% ipython --no-banner

In [1]: import numpy as np

In [2]: import numpy.linalg as la

In [3]: np.set_printoptions(suppress=True, linewidth=200)

In [4]: tidy = lambda a: np.round(a, 2) + 0

In [5]: Y = np.array([[1, 1], [1, -1]])

In [6]: rng = np.random.default_rng(822485)

In [7]: arr = np.kron(Y, np.kron(Y, Y))[rng.permutation(8)][:4]

In [8]: arr
Out[8]: 
array([[ 1, -1,  1, -1,  1, -1,  1, -1],
       [ 1, -1, -1,  1,  1, -1, -1,  1],
       [ 1,  1, -1, -1,  1,  1, -1, -1],
       [ 1,  1,  1,  1, -1, -1, -1, -1]])

In [9]: x = np.array([-1, 3, 2, -3, 0, 2, 1, -2])

In [10]: h = np.maximum(arr @ x, 0)

In [11]: tidy(np.tanh(arr @ x))
Out[11]: array([ 0.96, -1.  ,  1.  ,  0.  ])

In [12]: np.maximum(arr @ (3 * x), 0)
Out[12]: array([ 6,  0, 18,  0])

In [13]: arr * (h > 1e-9)[:, None]
Out[13]: 
array([[ 1, -1,  1, -1,  1, -1,  1, -1],
       [ 0,  0,  0,  0,  0,  0,  0,  0],
       [ 1,  1, -1, -1,  1,  1, -1, -1],
       [ 0,  0,  0,  0,  0,  0,  0,  0]])

In [14]: W1 = np.array([[-6, -8, 7, 9, 2, 1],
    ...:     [0, -2, -8, 5, 3, -1],
    ...:     [1, 2, -7, 3, 3, -2],
    ...:     [-3, -6, 1, -3, -6, 5],
    ...:     [4, -2, 4, 5, 3, 7],
    ...:     [-5, 0, -8, 2, -8, -8],
    ...:     [-4, 4, -5, 2, -1, -7],
    ...:     [-1, -6, 7, 3, -4, -2]])

In [15]: coef = np.array([0, 3, 1, 0, 1, 1])

In [16]: act = np.maximum(arr @ W1 + coef, 0)

In [17]: (act > 0).mean(axis=0)
Out[17]: array([0.5 , 0.25, 0.5 , 1.  , 0.75, 1.  ])

In [18]: act
Out[18]: 
array([[ 4, 13,  8, 12, 23,  6],
       [ 2,  0, 48,  2,  0, 30],
       [ 0,  0,  0, 16,  9,  6],
       [ 0,  0,  0,  2, 13, 14]])

In [19]: (act > 0).astype(int)
Out[19]: 
array([[1, 1, 1, 1, 1, 1],
       [1, 0, 1, 1, 0, 1],
       [0, 0, 0, 1, 1, 1],
       [0, 0, 0, 1, 1, 1]])

In [20]: la.matrix_rank(act)
Out[20]: np.int64(4)

In [21]: basis = np.array([[1, 1], [-1, -2], [-2, 2], [1, 0], [2, 0], [2, -2]])

In [22]: W1 @ basis
Out[22]: 
array([[  3,  22],
       [ 27, -10],
       [ 18, -13],
       [ -4,   1],
       [ 23,   2],
       [-19,  -5],
       [-12,  -8],
       [-18,  29]])

In [23]: X = np.load("dump.npy")

In [24]: tidy(X)
Out[24]: 
array([[-4.5 , -2.05,  0.7 ],
       [-2.09,  2.18, -3.98],
       [ 0.14,  2.97, -4.02],
       [-4.33, -2.26,  1.06],
       [-2.61,  1.89, -3.82],
       [-4.73, -1.63,  0.01],
       [-4.81, -0.86, -1.08],
       [-4.82, -1.17, -0.66],
       [-4.8 , -1.34, -0.42],
       [ 1.44, -2.49,  4.09],
       [ 1.48,  3.13, -3.6 ],
       [-1.32, -3.13,  3.67],
       [ 3.57, -1.18,  3.3 ],
       [-2.16, -3.12,  3.26],
       [ 1.75, -2.35,  4.05],
       [-4.79, -1.37, -0.38],
       [-4.49, -2.07,  0.73]])

In [25]: # rows and columns are dependent

In [26]: Y = X / np.sqrt((X ** 2).mean(axis=1, keepdims=True))

In [27]: tidy(la.norm(Y, axis=1))
Out[27]: array([1.73, 1.73, 1.73, 1.73, 1.73, 1.73, 1.73, 1.73, 1.73, 1.73, 1.73, 1.73, 1.73, 1.73, 1.73, 1.73, 1.73])

In [28]: la.matrix_rank(Y) == la.matrix_rank(X)
Out[28]: np.True_

In [29]: tidy(Y[5])
Out[29]: array([-1.64, -0.56,  0.  ])

In [30]: U, sig, vt = la.svd(X)

In [31]: tidy(sig)
Out[31]: array([15.2 , 13.93,  0.  ])

In [32]: np.argmax(sig[:-1] / (sig[1:] + 1e-6)) + 1
Out[32]: np.int64(2)

In [33]: Y = U[:, :2] @ np.diag(sig[:2]) @ vt[:2]

In [34]: tidy(la.norm(X - Y, 2)), tidy(sig[2])
Out[34]: (np.float64(0.0), np.float64(0.0))

In [35]: la.lstsq(X[:-1].T, X[-1])[2]
Out[35]: np.int32(2)

In [36]: tidy(X @ la.pinv(X) @ X)
Out[36]: 
array([[-4.5 , -2.05,  0.7 ],
       [-2.09,  2.18, -3.98],
       [ 0.14,  2.97, -4.02],
       [-4.33, -2.26,  1.06],
       [-2.61,  1.89, -3.82],
       [-4.73, -1.63,  0.01],
       [-4.81, -0.86, -1.08],
       [-4.82, -1.17, -0.66],
       [-4.8 , -1.34, -0.42],
       [ 1.44, -2.49,  4.09],
       [ 1.48,  3.13, -3.6 ],
       [-1.32, -3.13,  3.67],
       [ 3.57, -1.18,  3.3 ],
       [-2.16, -3.12,  3.26],
       [ 1.75, -2.35,  4.05],
       [-4.79, -1.37, -0.38],
       [-4.49, -2.07,  0.73]])

In [37]: np.abs(np.diag(la.qr(X)[1])) > 1e-9
Out[37]: array([ True,  True, False])
